$ python -q
>>> import numpy as np
>>> from numpy import linalg as LA
>>> np.set_printoptions(precision=1, suppress=True, linewidth=160, legacy="1.25")
>>> out = np.array([[0, 0], [0, 0], [0, -1]])
>>> C = np.array([[0, 0, 1, 2], [3, -4, -2, 1]])
>>> rng = np.random.default_rng(36291)
>>> M = out @ C + 0.3 * rng.normal(size=(3, 4))
>>> M.round(1) + 0
array([[-0.7, -0.2,  0.2,  0.2],
       [-0.1,  0.4,  0.3,  0. ],
       [-3. ,  4.1,  2.1, -1. ]])
>>> t3 = np.stack([M, 5 * M, M[::-1]])
>>> t3.shape
(3, 3, 4)
>>> t3.sum(axis=0)
array([[ -7.3,   2.7,   3.1,  -0.1],
       [ -0.7,   2.9,   2.1,  -0.1],
       [-18.6,  24.6,  12.5,  -6.1]])
>>> LA.matrix_rank(t3)
array([3, 3, 3])
>>> np.einsum("bij,cij->bc", t3, t3)
array([[ 32.2, 160.9,   3. ],
       [160.9, 804.3,  15.1],
       [  3. ,  15.1,  32.2]])
>>> W1 = np.array([[3, 1, 0, 1, -1, 0],
...     [-1, 0, -2, 1, -1, 0],
...     [-3, 0, 0, 2, 0, -1],
...     [-3, -1, -1, 3, -3, 1]])
>>> coef = np.array([0, 3, 2, 3, 3, 0])
>>> act = np.maximum(M @ W1 + coef, 0)
>>> (act > 0).astype(int)
array([[0, 1, 1, 1, 1, 0],
       [0, 1, 1, 1, 1, 0],
       [0, 1, 0, 1, 1, 0]])
>>> (act > 0).mean(axis=0)
array([0. , 1. , 0.7, 1. , 1. , 0. ])
>>> C = np.array([[0, 5, 4],
...     [1, 1, 4],
...     [6, -4, 8],
...     [-7, -1, 4],
...     [-7, 5, -7],
...     [7, 7, 0]])
>>> act @ C
array([[-28.4,   7.5,  14. ],
       [-36.2,   8. ,  17.4],
       [-69.7,  20.7,  -9.8]])
>>> u = np.array([-5, -4])
>>> np.round(np.correlate(M[1], M[2], "full"), 1) + 0
array([ 0.1, -0.6,  0.1,  2.7,  0. , -1. ,  0. ])
>>> np.array([np.convolve(row, u, "same") for row in M])
array([[  3.6,   4.1,   0.1,  -1.5],
       [  0.5,  -1.7,  -3.2,  -1.1],
       [ 14.9,  -8.7, -26.8,  -3. ]])
>>> np.cross(M[1, :3], M[2, :3])
array([-0.4, -0.7,  0.8])
>>> m1 = np.load("sample17.npy")
>>> m1
array([[2., 1., 0.],
       [0., 2., 1.],
       [0., 0., 2.]])
>>> # triangular, det is the product of the diagonal
>>> lab = rng.permutation(3)
>>> lab
array([0, 1, 2])
>>> out = m1[lab][:, lab]
>>> np.round(LA.det(out), 1), round(float(LA.det(m1[lab])), 1)
(8.0, 8.0)
>>> np.trace(out)
6.0
>>> (m1 + m1.T) / 2
array([[2. , 0.5, 0. ],
       [0.5, 2. , 0.5],
       [0. , 0.5, 2. ]])
>>> np.trace(m1)
6.0
>>> np.sort(np.abs(LA.eigvals(m1)))
array([2., 2., 2.])
>>> vals, evecs = LA.eig(m1)
>>> vals
array([2., 2., 2.])
>>> np.prod(vals)
8.0
>>> m1 @ evecs[:, 0] - vals[0] * evecs[:, 0]
array([0., 0., 0.])
>>> np.sort(LA.eigvals(m1.T))
array([2., 2., 2.])
>>> E = np.load("dump.npy")
>>> E
array([[  6.1, -20.3, -13.3],
       [  6.6, -15.1,   1.7],
       [ -5.3,  12.4,  -5.2],
       [ -0.5, -30.1,  12.3],
       [ 10. ,   3.4,  12.6],
       [  6.5,  -3.3,  13. ],
       [  3.2, -14.4,  -8.3],
       [  2.9, -19.6,  -7.8],
       [  6.8, -27. , -12.1],
       [ 10.9,  -3.3,  21.2]])
>>> Ac = E - E.mean(axis=0)
>>> U, sv, Vh = LA.svd(Ac, full_matrices=False)
>>> Vh[0] * np.sign(Vh[0, np.abs(Vh[0]).argmax()])
array([0.1, 0.8, 0.6])
>>> np.abs(Vh[0]).argmax()
1
>>> LA.matrix_rank(Ac)
3
>>> (np.sign(U[:, 0]) == np.sign(U[0, 0])).astype(int)
array([1, 1, 0, 1, 0, 0, 1, 1, 1, 0])
>>> np.searchsorted(np.cumsum(sv ** 2) / (sv ** 2).sum(), 0.9) + 1
2
>>> sv ** 2 / (sv ** 2).sum()
array([0.6, 0.3, 0.1])
